% python3 -q
>>> import numpy as np
>>> import numpy.linalg as la
>>> np.set_printoptions(precision=2, suppress=True, linewidth=200, legacy="1.25")
>>> C = np.array([[3, 4, -7], [8, 9, -1], [1, 1, -3]])
>>> rng = np.random.default_rng(90)
>>> arr = (rng.random((25, 3)) < 0.25) @ C
>>> print(arr)
[[  0   0   0]
 [  1   1  -3]
 [  0   0   0]
 [ 11  13  -8]
 [  0   0   0]
 [  1   1  -3]
 [  8   9  -1]
 [  0   0   0]
 [  1   1  -3]
 [  9  10  -4]
 [  1   1  -3]
 [  1   1  -3]
 [  0   0   0]
 [  9  10  -4]
 [  4   5 -10]
 [  0   0   0]
 [  9  10  -4]
 [  3   4  -7]
 [  8   9  -1]
 [  1   1  -3]
 [  8   9  -1]
 [  4   5 -10]
 [  3   4  -7]
 [  8   9  -1]
 [  8   9  -1]]
>>> A2 = np.c_[arr[:, :2] @ np.array([[-2, 1], [-1, 0]]), np.array([3, 2, 3, 2, 3, -2, -2, -1, -1, -1, -1, 1, -2, -3, 1, -3, -3, -1, -2, -2, 2, 3, 1, 2, -3])]
>>> print(A2)
[[  0   0   3]
 [ -3   1   2]
 [  0   0   3]
 [-35  11   2]
 [  0   0   3]
 [ -3   1  -2]
 [-25   8  -2]
 [  0   0  -1]
 [ -3   1  -1]
 [-28   9  -1]
 [ -3   1  -1]
 [ -3   1   1]
 [  0   0  -2]
 [-28   9  -3]
 [-13   4   1]
 [  0   0  -3]
 [-28   9  -3]
 [-10   3  -1]
 [-25   8  -2]
 [ -3   1  -2]
 [-25   8   2]
 [-13   4   3]
 [-10   3   1]
 [-25   8   2]
 [-25   8  -3]]
>>> print(np.round(la.lstsq(arr, A2[:, 0])[0], 2) + 0)
[-2. -1.  0.]
>>> print(round(float(la.norm(A2, 2)), 2))
89.65
>>> print(la.norm(A2, axis=1))
[ 3.    3.74  3.   36.74  3.    3.74 26.32  1.    3.32 29.43  3.32  3.32  2.   29.56 13.64  3.   29.56 10.49 26.32  3.74 26.32 13.93 10.49 26.32 26.42]
>>> print(round(la.norm(A2) ** 2 / la.norm(A2, 2) ** 2, 2))
1.01
>>> print(la.norm(A2, axis=0))
[85.4  27.2  10.77]
>>> print(round(la.norm(A2[15] - A2[6]), 2))
26.27
>>> print(round(la.norm(A2, "nuc"), 2))
100.62
>>> print(A2[15] @ A2[6])
6
>>> print(la.norm(A2, axis=1).argmax())
3
>>> Xs = (arr - arr.mean(axis=0)) / arr.std(axis=0)
>>> print(np.argwhere(np.abs(Xs) > 2))
[[14  2]
 [21  2]]
>>> print(Xs.std(axis=0))
[1. 1. 1.]
>>> b = la.lstsq(np.delete(Xs, 1, axis=1), Xs[:, 1])[0]
>>> print(b)
[ 0.99 -0.05]
>>> U, sig, vt = la.svd(arr)
>>> print(np.argmax(sig[:-1] / (sig[1:] + 1e-6)) + 1)
2
>>> A2 = U[:, :2] @ np.diag(sig[:2]) @ vt[:2]
>>> print(round(np.abs(arr - A2).max(), 2))
0.17
>>> print(np.round(la.norm(arr - A2) / la.norm(arr), 2))
0.01
>>> print(round(la.norm(arr - A2, 2), 2), np.round(sig[2], 2))
0.63 0.63
>>> Xs = arr - arr.mean(axis=0)
>>> U, sig, vt = la.svd(Xs, full_matrices=False)
>>> print(np.round(Xs.mean(axis=0), 2) + 0)
[0. 0. 0.]
>>> print(np.abs(U[:, 0]).argmax())
3
>>> z = rng.integers(0, 2, 3)
>>> M = (z[:, None] == z) * 4 + np.eye(3)
>>> print(M)
[[5. 4. 4.]
 [4. 5. 4.]
 [4. 4. 5.]]
>>> # symmetric, so the eigenvalues are real
>>> A2 = np.array([[-1, 2], [0, 2]])
>>> C = np.kron(A2, M)
>>> print(C)
[[-5. -4. -4. 10.  8.  8.]
 [-4. -5. -4.  8. 10.  8.]
 [-4. -4. -5.  8.  8. 10.]
 [ 0.  0.  0. 10.  8.  8.]
 [ 0.  0.  0.  8. 10.  8.]
 [ 0.  0.  0.  8.  8. 10.]]
>>> print(C.shape)
(6, 6)
>>> A = np.load("w.npy")
>>> print(A)
[[ 0.  0.  0.]
 [ 0.  1. -1.]
 [ 0.  0.  0.]]
>>> # 2 groups of indices that never mix
>>> print(np.argsort(-la.norm(A, axis=0).round(6), kind="stable")[:3])
[1 2 0]
>>> print(np.round(la.norm(A, 2) / la.norm(A), 2))
1.0
>>> print(la.matrix_rank(A - A[0, 0] * np.eye(3)))
1
>>> print([int(la.matrix_rank(la.matrix_power(A, p))) for p in range(1, 4)])
[1, 1, 1]
>>> U, sig, vt = la.svd(A)
>>> vecs = vt[:(sig > 1e-8).sum()]
>>> x = A[2] + 3 * A[0] + rng.integers(2) * np.eye(3)[1]
>>> print(x)
[0. 1. 0.]
>>> print(np.diag(vecs.T @ vecs))
[0.  0.5 0.5]
>>> print(round(la.norm(x - vecs.T @ vecs @ x), 2))
0.71
>>> print(vecs.T @ vecs)
[[ 0.   0.   0. ]
 [ 0.   0.5 -0.5]
 [ 0.  -0.5  0.5]]
>>> z = rng.permutation(3)
>>> print(z)
[0 2 1]
>>> A2 = A[z][:, z]
>>> print(A2)
[[ 0.  0.  0.]
 [ 0.  0.  0.]
 [ 0. -1.  1.]]
>>> print(round(float(la.det(A2)), 2), round(float(la.det(A[z])), 2))
0.0 0.0
>>> print(np.sort(np.abs(la.eigvals(A2))))
[0. 0. 1.]
>>> mat = np.load("block11.npy")
>>> print(mat)
[[  2.01  -2.7    0.34]
 [  1.63   2.96  -0.7 ]
 [ -7.79   3.38   1.21]
 [ -1.69   2.98  -0.06]
 [ -6.07   7.37  -0.38]
 [  2.89  -2.16  -0.24]
 [  3.39  -0.14   0.27]
 [ -0.17   2.23   0.51]
 [ -5.51   3.44  -0.12]
 [ 15.26 -14.8    0.01]
 [ -9.87   6.33   0.37]
 [  1.83   2.    -0.68]
 [ -2.97   5.73  -0.93]
 [  3.62  -4.28   0.09]]
>>> C = mat[[0, 2]].astype(float)
>>> for _ in range(3):
...     z = la.norm(mat[:, None] - C, axis=-1).argmin(axis=1)
...     C = np.array([mat[z == j].mean(axis=0) for j in range(2)])
... 
>>> print(z)
[0 0 1 1 1 0 0 0 1 0 1 0 1 0]
>>> print(C[1] - C[0])
[-9.46  6.98  0.06]
>>> Xs = (mat - mat.mean(axis=0)) / mat.std(axis=0)
>>> print(np.argwhere(np.abs(Xs) > 2))
[[2 2]
 [9 0]
 [9 1]]
>>> print(Xs.std(axis=0))
[1. 1. 1.]
>>> b = la.lstsq(np.delete(Xs, 2, axis=1), Xs[:, 2])[0]
>>> print(b)
[-1.64 -1.61]
>>> Xs = mat - mat.mean(axis=0)
>>> U, sig, vt = la.svd(Xs, full_matrices=False)
>>> print(np.abs(U[:, 0]).argmax())
9
>>> print(np.abs(vt[-1]))
[0.15 0.16 0.98]
>>> z = mat[:, 2] > np.median(mat[:, 2])
>>> u = mat[z].mean(axis=0) - mat[~z].mean(axis=0)
>>> print(((mat - mat.mean(axis=0)) @ u > 0).astype(int))
[1 0 0 0 0 1 1 0 0 1 0 0 0 1]
>>> dist = la.norm(arr[:, None] - arr[None], axis=-1)
>>> print(dist[16].round(6).argsort(kind="stable")[:4])
[ 9 13 16  6]
>>> print((dist + 1e9 * np.eye(25)).round(6).argmin(axis=1))
[ 2  5  0  9  0  1 18  0  1 13  1  1  0  9 21  0  9 22  6  1  6 14 17  6  6]
>>> print(dist.mean(axis=1).argmax())
3
>>> print(la.norm(arr - arr.mean(axis=0), axis=1))
[ 6.7   4.54  6.7  12.12  6.7   4.54  6.43  6.7   4.54  7.56  4.54  4.54  6.7   7.56  6.94  6.7   7.56  4.06  6.43  4.54  6.43  6.94  4.06  6.43  6.43]
>>> C = np.array([[7, 9, 4], [8, 3, 5]])
>>> feats = rng.normal(size=(27, 2)) @ C + np.array([0, 0, -2])
>>> print(feats)
[[  6.05  -0.61   1.95]
 [  3.11  -3.47   0.22]
 [  3.25   6.88  -0.3 ]
 [ 12.85  14.89   5.44]
 [ -3.09  -0.44  -3.97]
 [ 16.62  11.33   8.09]
 [-12.46  -6.85  -9.66]
 [ -9.51  -1.31  -8.08]
 [  0.32   2.25  -1.92]
 [ 10.16   2.65   4.42]
 [  0.07   5.41  -2.27]
 [ -4.23  -7.09  -4.32]
 [ 24.33  20.64  12.53]
 [ -1.13  -4.13  -2.49]
 [ -3.8   -1.38  -4.38]
 [-15.69 -13.4  -11.36]
 [ 14.49  15.5    6.46]
 [ -5.34  -1.83  -5.35]
 [ -5.52  -0.7   -5.53]
 [-11.05 -10.27  -8.55]
 [-14.55 -15.12 -10.52]
 [-11.85  -5.93  -9.32]
 [ -0.26  -2.66  -2.01]
 [  2.16  -9.18  -0.06]
 [ -8.52  -5.7   -7.18]
 [ -5.36   0.62  -5.51]
 [-20.15 -21.6  -13.77]]
>>> Xs = (feats - feats.mean(axis=0)) / feats.std(axis=0)
>>> print(np.argwhere(np.abs(Xs) > 2))
[[12  0]
 [12  1]
 [12  2]
 [26  1]]
>>> b = la.lstsq(np.delete(Xs, 0, axis=1), Xs[:, 0])[0]
>>> print(np.abs(b).argmax())
1
